% ipython --no-banner

In [1]: import numpy as np

In [2]: np.set_printoptions(precision=3, suppress=True, linewidth=100)

In [3]: r0 = np.array([-2, -3, -1, 4])

In [4]: r1 = np.array([-3, -4, -4, 5])

In [5]: arr = np.outer(r0, r1)

In [6]: arr
Out[6]: 
array([[  6,   8,   8, -10],
       [  9,  12,  12, -15],
       [  3,   4,   4,  -5],
       [-12, -16, -16,  20]])

In [7]: # null space of dimension 3

In [8]: np.allclose(arr[:-1].T @ np.linalg.lstsq(arr[:-1].T, arr[-1])[0], arr[-1])
Out[8]: True

In [9]: np.linalg.lstsq(arr[:-1].T, arr[-1])[2]
Out[9]: np.int32(1)

In [10]: M2 = arr / np.linalg.norm(arr, axis=1, keepdims=True)

In [11]: gram = M2 @ M2.T

In [12]: (np.abs(gram) > 0.9).astype(int)
Out[12]: 
array([[1, 1, 1, 1],
       [1, 1, 1, 1],
       [1, 1, 1, 1],
       [1, 1, 1, 1]])

In [13]: print(np.argwhere(np.triu(np.abs(gram) > 0.95, 1)))
[[0 1]
 [0 2]
 [0 3]
 [1 2]
 [1 3]
 [2 3]]

In [14]: np.linalg.norm(M2, axis=1)
Out[14]: array([1., 1., 1., 1.])

In [15]: left, sigma, Vt = np.linalg.svd(arr)

In [16]: vecs = Vt[:(sigma > 1e-8).sum()]

In [17]: rng = np.random.default_rng(283)

In [18]: x0 = arr[3] + -2 * arr[2] + rng.integers(2) * np.eye(4)[3]

In [19]: x0
Out[19]: array([-18., -24., -24.,  30.])

In [20]: np.linalg.matrix_rank(np.vstack([arr, x0]))
Out[20]: np.int64(1)

In [21]: np.allclose(vecs.T @ vecs @ x0, x0)
Out[21]: True

In [22]: np.diag(vecs.T @ vecs)
Out[22]: array([0.136, 0.242, 0.242, 0.379])

In [23]: P = np.triu(np.array([[-9, -3, 6, -5], [1, -9, -3, 4], [-9, 4, 3, 8], [-4, -4, 6, 9]]), 1) + np.eye(4)

In [24]: M2 = P @ arr @ np.linalg.inv(P)

In [25]: np.linalg.matrix_rank(M2)
Out[25]: np.int64(1)

In [26]: np.round(np.poly(M2), 3) + 0
Out[26]: array([  1., -42.,   0.,   0.,   0.])

In [27]: np.round(np.linalg.det(M2), 3)
Out[27]: np.float64(0.0)

In [28]: M2
Out[28]: 
array([[   57.,   247.,   475., -4598.],
       [  -48.,  -208.,  -400.,  3872.],
       [  -93.,  -403.,  -775.,  7502.],
       [  -12.,   -52.,  -100.,   968.]])

In [29]: print(P @ arr - arr @ P)
[[  51.   86.   56. -151.]
 [ -57.  -49.  -94.   -4.]
 [ -96. -119. -134.  127.]
 [   0.  -36.   24.  132.]]

In [30]: K = np.load("arr.npy")

In [31]: print(K)
[[2. 1. 0. 0.]
 [0. 2. 1. 0.]
 [0. 0. 2. 1.]
 [0. 0. 0. 2.]]

In [32]: # triangular, det is the product of the diagonal

In [33]: evals, vecs = np.linalg.eig(K)

In [34]: K @ vecs[:, 0] - evals[0] * vecs[:, 0]
Out[34]: array([0., 0., 0., 0.])

In [35]: np.sort(np.linalg.eigvals(np.linalg.inv(K)))
Out[35]: array([0.5, 0.5, 0.5, 0.5])

In [36]: print(evals)
[2. 2. 2. 2.]

In [37]: np.sort(np.linalg.eigvals(K.T))
Out[37]: array([2., 2., 2., 2.])

In [38]: np.round(np.linalg.det(2 * K), 3), np.round(np.linalg.det(K), 3)
Out[38]: (np.float64(256.0), np.float64(16.0))

In [39]: np.round(np.linalg.eigvals(K).sum().real, 3)
Out[39]: np.float64(8.0)

In [40]: round(np.linalg.det(K[::-1]), 3)
Out[40]: np.float64(16.0)

In [41]: P = np.triu(np.array([[8, 8, 0, 4], [9, 7, 0, 2], [0, 7, 6, 7], [8, 8, 3, 1]]), 1) + np.eye(4)

In [42]: M2 = P @ K @ np.linalg.inv(P)

In [43]: print(M2)
[[  2.   1.   8. -58.]
 [  0.   2.   1.  -7.]
 [  0.   0.   2.   1.]
 [  0.   0.   0.   2.]]

In [44]: P @ K - K @ P
Out[44]: 
array([[ 0.,  0.,  8., -2.],
       [ 0.,  0.,  0., -7.],
       [ 0.,  0.,  0.,  0.],
       [ 0.,  0.,  0.,  0.]])

In [45]: np.poly(M2)
Out[45]: array([  1.,  -8.,  24., -32.,  16.])

In [46]: np.linalg.matrix_rank(M2)
Out[46]: np.int64(4)

In [47]: print(np.trace(M2), np.trace(K))
8.0 8.0

In [48]: E = np.loadtxt("block1.csv", delimiter=",")

In [49]: E
Out[49]: 
array([[ 0.038, -0.962, -0.192, -0.192],
       [-0.962,  0.038, -0.192, -0.192],
       [-0.192, -0.192,  0.962, -0.038],
       [-0.192, -0.192, -0.038,  0.962]])

In [50]: # orthonormal columns

In [51]: x0 = np.array([0, 0, -2, -2])

In [52]: [p for p in range(1, 25) if np.allclose(np.linalg.matrix_power(E, p), np.eye(4))]
Out[52]: [2, 4, 6, 8, 10, 12, 14, 16, 18, 20, 22, 24]

In [53]: np.linalg.inv(E)
Out[53]: 
array([[ 0.038, -0.962, -0.192, -0.192],
       [-0.962,  0.038, -0.192, -0.192],
       [-0.192, -0.192,  0.962, -0.038],
       [-0.192, -0.192, -0.038,  0.962]])

In [54]: np.round(E.T @ (E @ x0), 3) + 0
Out[54]: array([ 0.,  0., -2., -2.])

In [55]: np.sort(np.abs(np.degrees(np.angle(np.linalg.eigvals(E)))))
Out[55]: array([  0.,   0.,   0., 180.])

In [56]: 4 - np.linalg.matrix_rank(E - np.eye(4), tol=1e-8)
Out[56]: np.int64(3)

In [57]: M2 = np.array([[3, 3, 0], [-3, 2, -1], [3, -1, -2], [-2, -2, -1]])

In [58]: np.einsum("ik,kj->ij", E, M2)
Out[58]: 
array([[ 2.808, -1.231,  1.538],
       [-3.192, -2.231,  0.538],
       [ 2.962, -1.846, -1.692],
       [-2.038, -2.846, -0.692]])

In [59]: np.einsum("ij->j", E)
Out[59]: array([-1.308, -1.308,  0.538,  0.538])

In [60]: np.linalg.matrix_rank(E @ M2)
Out[60]: np.int64(3)

In [61]: print(np.linalg.matrix_rank(np.vstack([E, M2.T])))
4

In [62]: np.einsum("ik,kj->ji", E, M2)
Out[62]: 
array([[ 2.808, -3.192,  2.962, -2.038],
       [-1.231, -2.231, -1.846, -2.846],
       [ 1.538,  0.538, -1.692, -0.692]])

In [63]: np.linalg.svd(E, compute_uv=False)
Out[63]: array([1., 1., 1., 1.])

In [64]: np.linalg.norm(E, axis=0)
Out[64]: array([1., 1., 1., 1.])

In [65]: round(float(E[:, 2] @ E[:, 3]), 3)
Out[65]: -0.0

In [66]: Q, R = np.linalg.qr(E)

In [67]: np.allclose(R.T @ R, E.T @ E)
Out[67]: True

In [68]: Q @ R
Out[68]: 
array([[ 0.038, -0.962, -0.192, -0.192],
       [-0.962,  0.038, -0.192, -0.192],
       [-0.192, -0.192,  0.962, -0.038],
       [-0.192, -0.192, -0.038,  0.962]])

In [69]: abs(R[0, 0]), round(float(np.linalg.norm(E[:, 0])), 3)
Out[69]: (np.float64(1.0), 1.0)

In [70]: np.round(Q.T @ Q, 3) + 0
Out[70]: 
array([[1., 0., 0., 0.],
       [0., 1., 0., 0.],
       [0., 0., 1., 0.],
       [0., 0., 0., 1.]])

In [71]: Q
Out[71]: 
array([[-0.038, -0.962,  0.192, -0.192],
       [ 0.962,  0.038,  0.192, -0.192],
       [ 0.192, -0.192, -0.962, -0.038],
       [ 0.192, -0.192,  0.038,  0.962]])

In [72]: np.abs(np.diag(R))
Out[72]: array([1., 1., 1., 1.])
